$ python3 -q
>>> import numpy as np
>>> np.set_printoptions(precision=2, suppress=True, linewidth=200, sign=" ")
>>> tidy = lambda a: np.round(a, 2) + 0
>>> arr = np.loadtxt("x.csv", delimiter=",")
>>> tidy(arr)
array([[ 1.  ,  0.  ,  0.  ,  0.  ,  0.  ,  0.  ,  0.  ,  0.  ],
       [ 0.  ,  0.5 ,  0.  ,  0.  ,  0.87,  0.  ,  0.  ,  0.  ],
       [ 0.  ,  0.  ,  1.  ,  0.  ,  0.  ,  0.  ,  0.  ,  0.  ],
       [ 0.  ,  0.  ,  0.  ,  1.  ,  0.  ,  0.  ,  0.  ,  0.  ],
       [ 0.  , -0.87,  0.  ,  0.  ,  0.5 ,  0.  ,  0.  ,  0.  ],
       [ 0.  ,  0.  ,  0.  ,  0.  ,  0.  ,  1.  ,  0.  ,  0.  ],
       [ 0.  ,  0.  ,  0.  ,  0.  ,  0.  ,  0.  ,  1.  ,  0.  ],
       [ 0.  ,  0.  ,  0.  ,  0.  ,  0.  ,  0.  ,  0.  ,  1.  ]])
>>> tidy(np.linalg.svd(arr, compute_uv=False))
array([ 1.,  1.,  1.,  1.,  1.,  1.,  1.,  1.])
>>> tidy(np.linalg.norm(arr, axis=0))
array([ 1.,  1.,  1.,  1.,  1.,  1.,  1.,  1.])
>>> tidy(np.linalg.pinv(arr))
array([[ 1.  ,  0.  ,  0.  ,  0.  ,  0.  ,  0.  ,  0.  ,  0.  ],
       [ 0.  ,  0.5 ,  0.  ,  0.  , -0.87,  0.  ,  0.  ,  0.  ],
       [ 0.  ,  0.  ,  1.  ,  0.  ,  0.  ,  0.  ,  0.  ,  0.  ],
       [ 0.  ,  0.  ,  0.  ,  1.  ,  0.  ,  0.  ,  0.  ,  0.  ],
       [ 0.  ,  0.87,  0.  ,  0.  ,  0.5 ,  0.  ,  0.  ,  0.  ],
       [ 0.  ,  0.  ,  0.  ,  0.  ,  0.  ,  1.  ,  0.  ,  0.  ],
       [ 0.  ,  0.  ,  0.  ,  0.  ,  0.  ,  0.  ,  1.  ,  0.  ],
       [ 0.  ,  0.  ,  0.  ,  0.  ,  0.  ,  0.  ,  0.  ,  1.  ]])
>>> x = np.array([-1, 5, -5, -3, 1, 1, -2, 9])
>>> rhs = arr @ x
>>> coef, lr = np.zeros(8), 1 / np.linalg.norm(arr, 2) ** 2
>>> for i in range(250):
...     coef -= lr * arr.T @ (arr @ coef - rhs)
...     if i % 50 == 0: print(i, round(np.linalg.norm(arr @ coef - rhs), 2))
... 
0 0.0
50 0.0
100 0.0
150 0.0
200 0.0
>>> coef
array([-1.,  5., -5., -3.,  1.,  1., -2.,  9.])
>>> tidy(np.linalg.cond(arr))
np.float64(1.0)
>>> r0 = np.array([5, 5, -3])
>>> np.polyval(r0, arr[7])
array([-3., -3., -3., -3., -3., -3., -3.,  7.])
>>> np.cross(arr[7, :3], arr[0, :3])
array([ 0.,  0.,  0.])
>>> tidy(np.array([np.convolve(row, r0, "same") for row in arr]))
array([[ 5.  , -3.  ,  0.  ,  0.  ,  0.  ,  0.  ,  0.  ,  0.  ],
       [ 2.5 ,  2.5 , -1.5 ,  4.33,  4.33, -2.6 ,  0.  ,  0.  ],
       [ 0.  ,  5.  ,  5.  , -3.  ,  0.  ,  0.  ,  0.  ,  0.  ],
       [ 0.  ,  0.  ,  5.  ,  5.  , -3.  ,  0.  ,  0.  ,  0.  ],
       [-4.33, -4.33,  2.6 ,  2.5 ,  2.5 , -1.5 ,  0.  ,  0.  ],
       [ 0.  ,  0.  ,  0.  ,  0.  ,  5.  ,  5.  , -3.  ,  0.  ],
       [ 0.  ,  0.  ,  0.  ,  0.  ,  0.  ,  5.  ,  5.  , -3.  ],
       [ 0.  ,  0.  ,  0.  ,  0.  ,  0.  ,  0.  ,  5.  ,  5.  ]])
>>> np.convolve(arr[7], r0)
array([ 0.,  0.,  0.,  0.,  0.,  0.,  0.,  5.,  5., -3.])
